$ python3 -q
>>> import numpy as np
>>> np.set_printoptions(precision=2, suppress=True, linewidth=160)
>>> K = np.loadtxt("arr.csv", delimiter=",")
>>> print(K)
[[ 3.  4.  5.]
 [ 6.  7.  8.]
 [ 9. 10. 11.]
 [12. 13. 14.]]
>>> t3 = np.stack([K, 4 * K, K[::-1]])
>>> print(np.einsum("bij,cij->bc", t3, t3))
[[ 1010.  4040.   740.]
 [ 4040. 16160.  2960.]
 [  740.  2960.  1010.]]
>>> print(t3.sum(axis=0))
[[27. 33. 39.]
 [39. 45. 51.]
 [51. 57. 63.]
 [63. 69. 75.]]
>>> print(np.linalg.matrix_rank(t3.reshape(3, -1)))
2
>>> print(np.linalg.norm(t3, axis=(1, 2)))
[ 31.78 127.12  31.78]
>>> left, sigma, Vh = np.linalg.svd(K)
>>> print(np.argmax(sigma[:-1] / (sigma[1:] + 1e-6)) + 1)
2
>>> print(sigma.round(2) + 0)
[31.76  1.03  0.  ]
>>> out = left[:, :2] @ np.diag(sigma[:2]) @ Vh[:2]
>>> print(np.round(np.linalg.norm(K - out) / np.linalg.norm(K), 2))
0.0
>>> print(out)
[[ 3.  4.  5.]
 [ 6.  7.  8.]
 [ 9. 10. 11.]
 [12. 13. 14.]]
>>> print(np.round(np.abs(K - out).max(), 2))
0.0
>>> print(np.round(np.linalg.norm(K - out, 2), 2), round(sigma[2], 2))
0.0 0.0
>>> print(np.unique(K.round(6), axis=0).shape)
(4, 3)
>>> print(round(float(np.trace(np.linalg.pinv(K) @ K)), 2))
2.0
>>> print(np.argsort(-np.linalg.norm(K, axis=0).round(6), kind="stable")[:3])
[2 1 0]
>>> print(np.linalg.matrix_rank(K, rtol=0.1))
1
>>> f = np.array([-6, 6])
>>> print(np.cross(K[0, :3], K[1, :3]))
[-3.  6. -3.]
>>> print(np.polyval(f, K[0]))
[-12. -18. -24.]
>>> print(np.array([np.convolve(row, f, "same") for row in K]))
[[-18.  -6.  -6.]
 [-36.  -6.  -6.]
 [-54.  -6.  -6.]
 [-72.  -6.  -6.]]
>>> print(np.convolve(K[0], f))
[-18.  -6.  -6.  30.]
>>> E = np.array([[-6.24, 4.94, -10.92],
...     [-6.16, 4.89, -10.8],
...     [-0.61, 0.59, -1.34],
...     [-0.34, 0.28, -0.9],
...     [-0.29, 0.21, -0.8],
...     [-0.16, 0.04, -0.56],
...     [-0.01, -0.12, -0.19],
...     [0.0, -0.09, -0.11],
...     [0.0, 0.06, 0.05],
...     [0.0, 0.13, 0.12],
...     [1.01, 3.01, 4.02],
...     [1.65, 3.98, 5.89],
...     [5.99, 8.42, 17.1]])
>>> C2 = K.T @ K
>>> print(np.trace(C2), (K ** 2).sum())
1010.0 1010.0
>>> print(np.linalg.matrix_rank(C2))
2
>>> print(np.round(np.linalg.eigvalsh(C2)[::-1], 2) + 0)
[1008.93    1.07    0.  ]
>>> print((K @ K.T).shape)
(4, 4)
>>> t3 = np.stack([E, -3 * E, E[::-1]])
>>> print(np.einsum("bij,cij->bc", t3, t3))
[[  844.5  -2533.51  -482.14]
 [-2533.51  7600.54  1446.43]
 [ -482.14  1446.43   844.5 ]]
>>> print(np.linalg.matrix_rank(t3))
[3 3 3]
>>> print(np.argsort(-np.linalg.norm(E, axis=0).round(6), kind="stable")[:3])
[2 1 0]
>>> print(round(np.log10(np.linalg.cond(E))))
2
>>> print(np.abs(np.linalg.svd(E)[2][-1]))
[0.89 0.21 0.41]
>>> Xc = (E - E.mean(axis=0)) / E.std(axis=0)
>>> print(np.argwhere(np.abs(Xc) > 2))
[[12  0]
 [12  1]
 [12  2]]
>>> print(Xc.std(axis=0))
[1. 1. 1.]
>>> c = np.linalg.lstsq(np.delete(Xc, 1, axis=1), Xc[:, 1])[0]
>>> print(round(float(1 - np.var(Xc[:, 1] - np.delete(Xc, 1, axis=1) @ c)), 2))
0.98
>>> print(c)
[-4.44  4.63]
>>> rng = np.random.default_rng(374176)
>>> out = E + rng.integers(-2, 3, (13, 2)) @ rng.integers(-2, 3, (2, 3))
>>> print(out)
[[-5.24  2.94 -9.92]
 [-4.16  8.89 -4.8 ]
 [-1.61  0.59 -3.34]
 [-2.34 -3.72 -6.9 ]
 [ 0.71 -1.79  0.2 ]
 [-1.16  4.04 -0.56]
 [ 1.99  3.88  5.81]
 [-2.    3.91 -2.11]
 [ 0.    4.06  2.05]
 [ 2.    4.13  6.12]
 [ 1.01 -0.99  2.02]
 [-0.35  1.98  0.89]
 [ 3.99  4.42 11.1 ]]
>>> print(np.round(np.linalg.svd(out - E, compute_uv=False), 2) + 0)
[18.64  7.97  0.  ]
>>> print(np.abs(out - E).sum(axis=1))
[ 4. 12.  3. 12.  4.  5. 12.  8.  6. 12.  6.  9. 12.]
>>> X = np.array([[1, 0, 0], [1, 1, 0], [1, 5, 1]])
>>> C2 = np.cov(E, rowvar=False)
>>> print(np.argsort(-E.std(axis=0).round(6), kind="stable"))
[2 0 1]
>>> print(round(float(np.corrcoef(E[:, 1], E[:, 2])[0, 1]), 2))
0.3
>>> print(C2.shape)
(3, 3)
>>> print(np.argwhere(np.triu(np.abs(np.corrcoef(E.T)) > 0.8, 1)))
[[0 2]]
>>> print(np.median(E, axis=0))
[-0.01  0.28 -0.19]
>>> print(E.std(axis=0))
[2.97 2.65 6.69]
